% python3 -q
>>> import numpy as np
>>> from numpy import linalg as LA
>>> np.set_printoptions(precision=3, suppress=True, linewidth=200)
>>> arr = -2 * np.eye(4) + np.ones((4, 4))
>>> print(arr)
[[-1.  1.  1.  1.]
 [ 1. -1.  1.  1.]
 [ 1.  1. -1.  1.]
 [ 1.  1.  1. -1.]]
>>> print(arr.reshape(-1, 2))
[[-1.  1.]
 [ 1.  1.]
 [ 1. -1.]
 [ 1.  1.]
 [ 1.  1.]
 [-1.  1.]
 [ 1.  1.]
 [ 1. -1.]]
>>> print(arr.reshape(2, -1))
[[-1.  1.  1.  1.  1. -1.  1.  1.]
 [ 1.  1. -1.  1.  1.  1.  1. -1.]]
>>> blk = arr.reshape(4, 2, -1)
>>> print(np.einsum("ihd,ihd->ih", blk, blk))
[[2. 2.]
 [2. 2.]
 [2. 2.]
 [2. 2.]]
>>> print(blk[:, 0])
[[-1.  1.]
 [ 1. -1.]
 [ 1.  1.]
 [ 1.  1.]]
>>> vec = np.array([1, 2, 1, 1])
>>> y = arr @ vec
>>> print(y)
[3. 1. 3. 3.]
>>> print(LA.solve(arr, -2 * y))
[-2. -4. -2. -2.]
>>> print(LA.solve(arr.T, arr[3]))
[-0.  0.  0.  1.]
>>> print(LA.solve(arr, y))
[1. 2. 1. 1.]
>>> J = np.loadtxt("arr.csv", delimiter=",")
>>> print(J)
[[3. 2. 9. 0.]
 [1. 1. 3. 2.]]
>>> blk = np.stack([J, -3 * J, J[::-1]])
>>> print(blk.sum(axis=0))
[[ -5.  -3. -15.   2.]
 [  1.   0.   3.  -4.]]
>>> print(LA.matrix_rank(blk.reshape(3, -1)))
2
>>> print(LA.norm(blk, axis=(1, 2)))
[10.44  31.321 10.44 ]
>>> print(LA.matrix_rank(blk))
[2 2 2]
>>> vec = np.array([-5, -2, -1, 0])
>>> h = np.maximum(J @ vec, 0)
>>> print(J.T @ h)
[0. 0. 0. 0.]
>>> print(J * (h > 1e-9)[:, None])
[[0. 0. 0. 0.]
 [0. 0. 0. 0.]]
>>> print(h)
[0. 0.]
>>> vec = np.array([-1, 1, 0, -2])
>>> print(J @ (2 * vec))
[-2. -8.]
>>> print(J @ vec)
[-1. -4.]
>>> print(J @ np.ones(4))
[14.  7.]
>>> f = np.array([3, -5, -3])
>>> print(np.correlate(J[1], J[0], "full"))
[ 0.  9. 11. 32. 27. 13.  6.]
>>> print(np.array([np.convolve(row, f, "same") for row in J]))
[[ -9.   8. -51. -27.]
 [ -2.   1. -12. -19.]]
>>> ang = np.radians(72)
>>> r_ = np.eye(4)
>>> r_[0, 0] = r_[2, 2] = np.cos(ang)
>>> r_[0, 2], r_[2, 0] = -np.sin(ang), np.sin(ang)
>>> print(r_)
[[ 0.309  0.    -0.951  0.   ]
 [ 0.     1.     0.     0.   ]
 [ 0.951  0.     0.309  0.   ]
 [ 0.     0.     0.     1.   ]]
>>> other = J @ r_.T
>>> print(LA.svd(J, compute_uv=False), LA.svd(other, compute_uv=False))
[10.263  1.914] [10.263  1.914]
>>> print(np.abs(other - J).max(axis=0))
[10.632  0.     3.366  0.   ]
>>> rng = np.random.default_rng(86)
>>> mat = rng.normal(size=(11, 3)) + 5 * np.array([-4, -5, -4])
>>> print(mat)
[[-21.648 -25.255 -19.329]
 [-19.277 -25.809 -19.49 ]
 [-19.605 -24.89  -19.776]
 [-21.345 -25.136 -20.218]
 [-18.398 -24.907 -22.451]
 [-18.81  -23.313 -20.035]
 [-18.268 -24.089 -19.893]
 [-21.623 -26.054 -19.979]
 [-19.774 -24.967 -20.955]
 [-21.098 -24.595 -18.575]
 [-19.399 -25.577 -19.289]]
>>> U, sv, vt = LA.svd(mat)
>>> print(sv)
[125.036   4.349   1.974]
>>> print(np.argmax(sv[:-1] / (sv[1:] + 1e-6)) + 1)
1
>>> other = U[:, :1] @ np.diag(sv[:1]) @ vt[:1]
>>> print(LA.matrix_rank(mat, rtol=0.05))
1
>>> Xs = mat - mat.mean(axis=0)
>>> V = LA.svd(Xs)[2][:1]
>>> other = Xs - Xs @ V.T @ V
>>> print(np.diag(V.T @ V))
[0.713 0.081 0.206]
>>> print(LA.norm(other, axis=1).round(6).argmax())
4
>>> vec = np.array([-1, -1, 3])
>>> h = np.maximum(mat @ vec, 0)
>>> print(mat.T @ h)
[0. 0. 0.]
>>> print(h)
[0. 0. 0. 0. 0. 0. 0. 0. 0. 0. 0.]
>>> print(np.maximum(mat @ vec, 0) - np.maximum(-mat @ vec, 0))
[-11.085 -13.383 -14.835 -14.174 -24.048 -17.984 -17.323 -12.259 -18.125 -10.03  -12.892]
>>> print(np.maximum(mat @ (3 * vec), 0))
[0. 0. 0. 0. 0. 0. 0. 0. 0. 0. 0.]
>>> A = np.load("test12.npy")
>>> print(A)
[[ 0.485 -0.416  0.277]
 [-0.416  0.356 -0.238]
 [ 0.277 -0.238  0.158]]
>>> vec = np.array([5, 4, 4])
>>> print(A @ A @ vec)
[ 1.871 -1.604  1.069]
>>> print(A @ vec)
[ 1.871 -1.604  1.069]
>>> print(J.sum(axis=0))
[ 4.  3. 12.  2.]
>>> print(J.shape)
(2, 4)
>>> print(np.count_nonzero(J))
7
>>> U, sv, vt = LA.svd(A)
>>> V = vt[:(sv > 1e-8).sum()]
>>> vec = A[2] + 4 * A[1] + rng.integers(2) * np.eye(3)[0]
>>> print(vec)
[-0.386  1.188 -0.792]
>>> print(np.round(LA.norm(vec - V.T @ V @ vec), 3))
0.718
>>> U, sv, vt = LA.svd(A)
>>> print(np.argmax(sv[:-1] / (sv[1:] + 1e-6)) + 1)
1
>>> other = U[:, :1] @ np.diag(sv[:1]) @ vt[:1]
>>> print(np.round(LA.norm(A - other, 2), 3), round(float(sv[1]), 3))
0.0 0.0
>>> print(np.round(LA.norm(A - other) / LA.norm(A), 3))
0.0
>>> print(LA.matrix_rank(other))
1
>>> data = np.load("out17.npy")
>>> print(data)
[[ 4.  -0.7]
 [ 1.  -0.7]]
>>> # column 0 is much longer than the rest
>>> other = LA.inv(data)
>>> print(other)
[[ 0.333 -0.333]
 [ 0.476 -1.905]]
>>> print(LA.det(data) * other)
[[-0.7  0.7]
 [-1.   4. ]]
>>> print(round(LA.det(data) * LA.det(other), 3))
1.0
>>> print(round(LA.slogdet(data)[0], 3))
-1.0
>>> cov = arr.T @ arr
>>> print(cov)
[[4. 0. 0. 0.]
 [0. 4. 0. 0.]
 [0. 0. 4. 0.]
 [0. 0. 0. 4.]]
>>> print(np.trace(cov), (arr ** 2).sum())
16.0 16.0
>>> vals, V = LA.eig(data)
>>> print(vals)
[ 3.846 -0.546]
>>> print(np.prod(vals))
-2.1
>>> print(np.sort(LA.eigvals(LA.inv(data))))
[-1.831  0.26 ]
>>> ang = np.radians(45)
>>> r_ = np.eye(3)
>>> r_[0, 0] = r_[2, 2] = np.cos(ang)
>>> r_[0, 2], r_[2, 0] = -np.sin(ang), np.sin(ang)
>>> print(r_)
[[ 0.707  0.    -0.707]
 [ 0.     1.     0.   ]
 [ 0.707  0.     0.707]]
>>> other = A @ r_.T
>>> print(np.allclose(LA.norm(A, axis=1), LA.norm(other, axis=1)))
True
>>> print(np.round(LA.svd(A, compute_uv=False), 3) + 0, np.round(LA.svd(other, compute_uv=False), 3) + 0)
[1. 0. 0.] [1. 0. 0.]
>>> print(np.abs(other - A).max(axis=0))
[0.338 0.    0.262]
>>> other = np.array([[2, -2, -3], [2, 1, 0]])
>>> basis = np.kron(other, data)
>>> print(np.round(LA.norm(basis, 2), 3), np.round(LA.norm(other, 2) * LA.norm(data, 2), 3))
17.527 17.527
>>> m1 = np.loadtxt("run15.csv", delimiter=",")
>>> print(m1)
[[ 1.3 -0.3  0.4 -0.5]
 [ 0.1 -0.9  0.5  0.8]
 [ 0.9  1.1  0.7  0.8]
 [ 1.3  0.  -1.2  1. ]
 [ 1.1  1.1 -0.3  0.9]
 [ 1.5 -2.7  0.3  1.2]
 [-1.4  0.3 -1.8  0. ]
 [ 2.7  0.4  0.9  1.3]
 [ 0.2  0.8 -0.5 -0.4]
 [ 1.3  0.3 -1.  -1.6]
 [ 1.7 -0.3  0.9 -0.1]
 [ 2.5  0.2 -0.6 -0.7]
 [-0.5 -0.2  0.   0.1]
 [ 0.6  0.6  0.5  0. ]
 [-0.8 -0.2 -0.3  0.4]
 [ 0.6  0.5  1.7 -0.9]
 [-0.1  0.3  1.7  1.2]
 [ 0.4 -0.3 -0.9  1.9]
 [ 0.1 -0.8 -1.2 -1.1]
 [-0.3 -1.6  0.5 -0.2]]
>>> Xs = (m1 - m1.mean(axis=0)) / m1.std(axis=0)
>>> print(Xs.std(axis=0))
[1. 1. 1. 1.]
>>> print(np.argwhere(np.abs(Xs) > 2))
[[5 1]
 [6 0]
 [9 3]]
>>> c = LA.lstsq(np.delete(Xs, 3, axis=1), Xs[:, 3])[0]
>>> print(round(1 - np.var(Xs[:, 3] - np.delete(Xs, 3, axis=1) @ c), 3))
0.037
>>> print(np.abs(c).argmax())
2
>>> U, sv, vt = LA.svd(m1, full_matrices=False)
>>> print(np.allclose(U * sv @ vt, m1))
True
>>> print(sv / sv[0])
[1.    0.76  0.707 0.649]
>>> print(np.round(vt @ vt.T, 3) + 0)
[[1. 0. 0. 0.]
 [0. 1. 0. 0.]
 [0. 0. 1. 0.]
 [0. 0. 0. 1.]]
>>> print(sv)
[5.66  4.299 4.003 3.672]
>>> other = np.c_[m1[:, :3] @ np.array([[3, -5, 1], [0, 3, 3], [-2, 2, 2]]), np.array([2, 5, 2, 3, 0, 4, 4, 0, 2, 2, 4, 0, 0, 2, 2, 3, 5, 2, 3, 3])]
>>> print(other)
[[  3.1  -6.6   1.2   2. ]
 [ -0.7  -2.2  -1.6   5. ]
 [  1.3   0.2   5.6   2. ]
 [  6.3  -8.9  -1.1   3. ]
 [  3.9  -2.8   3.8   0. ]
 [  3.9 -15.   -6.    4. ]
 [ -0.6   4.3  -4.1   4. ]
 [  6.3 -10.5   5.7   0. ]
 [  1.6   0.4   1.6   2. ]
 [  5.9  -7.6   0.2   2. ]
 [  3.3  -7.6   2.6   4. ]
 [  8.7 -13.1   1.9   0. ]
 [ -1.5   1.9  -1.1   0. ]
 [  0.8  -0.2   3.4   2. ]
 [ -1.8   2.8  -2.    2. ]
 [ -1.6   1.9   5.5   3. ]
 [ -3.7   4.8   4.2   5. ]
 [  3.   -4.7  -2.3   2. ]
 [  2.7  -5.3  -4.7   3. ]
 [ -1.9  -2.3  -4.1   3. ]]
>>> print(LA.matrix_rank(np.c_[m1, other]))
5
>>> print(LA.norm(LA.qr(m1)[0].T @ other, axis=0) ** 2 / ((other ** 2).sum(axis=0) + 1e-12))
[1.    1.    1.    0.203]
>>> P = m1 @ LA.solve(m1.T @ m1, m1.T)
>>> print(LA.matrix_rank(np.eye(20) - P))
16
>>> print(np.allclose(P @ P, P))
True
>>> M = np.load("mat.npy")
>>> print(M)
[[ 0.87  -0.286  0.67  -1.143]
 [ 0.113 -2.346  1.622  0.052]
 [ 0.488 -1.187  1.083 -1.027]
 [ 0.225  1.873 -0.295 -1.659]
 [-1.89  -0.248 -0.209  3.526]
 [-0.902  2.266 -2.021  1.174]
 [ 1.406  1.622 -0.536 -2.406]
 [-2.154 -2.297  0.78   3.55 ]
 [ 0.213 -0.221 -0.062 -0.519]
 [-0.139  2.965 -1.889  0.156]
 [ 1.242  1.523 -0.741 -2.562]
 [ 1.226  0.552  0.375 -1.629]
 [-0.599 -0.606 -0.251  1.879]]
>>> cov = np.cov(M, rowvar=False)
>>> print(cov)
[[ 1.294  0.619  0.08  -2.254]
 [ 0.619  2.87  -1.581 -1.429]
 [ 0.08  -1.581  1.127  0.011]
 [-2.254 -1.429  0.011  4.194]]
>>> print(M.std(axis=0))
[1.093 1.628 1.02  1.968]
>>> print(np.argsort(-M.std(axis=0).round(6), kind="stable"))
[3 1 0 2]
>>> print(np.argwhere(np.triu(np.abs(np.corrcoef(M.T)) > 0.8, 1)))
[[0 3]
 [1 2]]
>>> print(cov.shape)
(4, 4)
>>> print(LA.eigvalsh(cov)[::-1])
[6.248 3.122 0.073 0.041]
